>>> import numpy as np
>>> np.set_printoptions(suppress=True, linewidth=120)
>>> def tidy(a):
...     return np.round(a, 1) + 0
... 
>>> M = np.load("case18.npy")
>>> M
array([[0.7, 0.3, 0. ],
       [0.2, 0.4, 0.4],
       [0. , 0. , 1. ]])
>>> hat = np.triu(np.array([[1, 0, 0], [2, 3, 3], [2, 3, 1]]), 1) + np.eye(3)
>>> Y = hat @ M @ np.linalg.inv(hat)
>>> np.linalg.matrix_rank(Y)
np.int64(3)
>>> tidy(Y)
array([[ 0.7,  0.3, -0.9],
       [ 0.2,  0.4,  2.2],
       [ 0. ,  0. ,  1. ]])
>>> tidy(np.linalg.det(Y[::-1]))
np.float64(-0.2)
>>> tidy(np.linalg.eigvals(Y).sum().real)
np.float64(2.1)
>>> tidy(np.einsum("ij,ji->", Y, Y))
np.float64(1.8)
>>> tidy(np.poly(Y))
array([ 1. , -2.1,  1.3, -0.2])
>>> tidy(np.kron(np.eye(2, dtype=int), Y))
array([[ 0.7,  0.3, -0.9,  0. ,  0. ,  0. ],
       [ 0.2,  0.4,  2.2,  0. ,  0. ,  0. ],
       [ 0. ,  0. ,  1. ,  0. ,  0. ,  0. ],
       [ 0. ,  0. ,  0. ,  0.7,  0.3, -0.9],
       [ 0. ,  0. ,  0. ,  0.2,  0.4,  2.2],
       [ 0. ,  0. ,  0. ,  0. ,  0. ,  1. ]])
>>> Q, r_ = np.linalg.qr(M)
>>> tidy(Q.T @ Q)
array([[1., 0., 0.],
       [0., 1., 0.],
       [0., 0., 1.]])
>>> tidy(abs(r_[0, 0])), tidy(np.linalg.norm(M[:, 0]))
(np.float64(0.7), np.float64(0.7))
>>> tidy(Q @ r_)
array([[0.7, 0.3, 0. ],
       [0.2, 0.4, 0.4],
       [0. , 0. , 1. ]])
>>> tidy(Q)
array([[-1. , -0.3,  0. ],
       [-0.3,  1. ,  0. ],
       [ 0. ,  0. ,  1. ]])
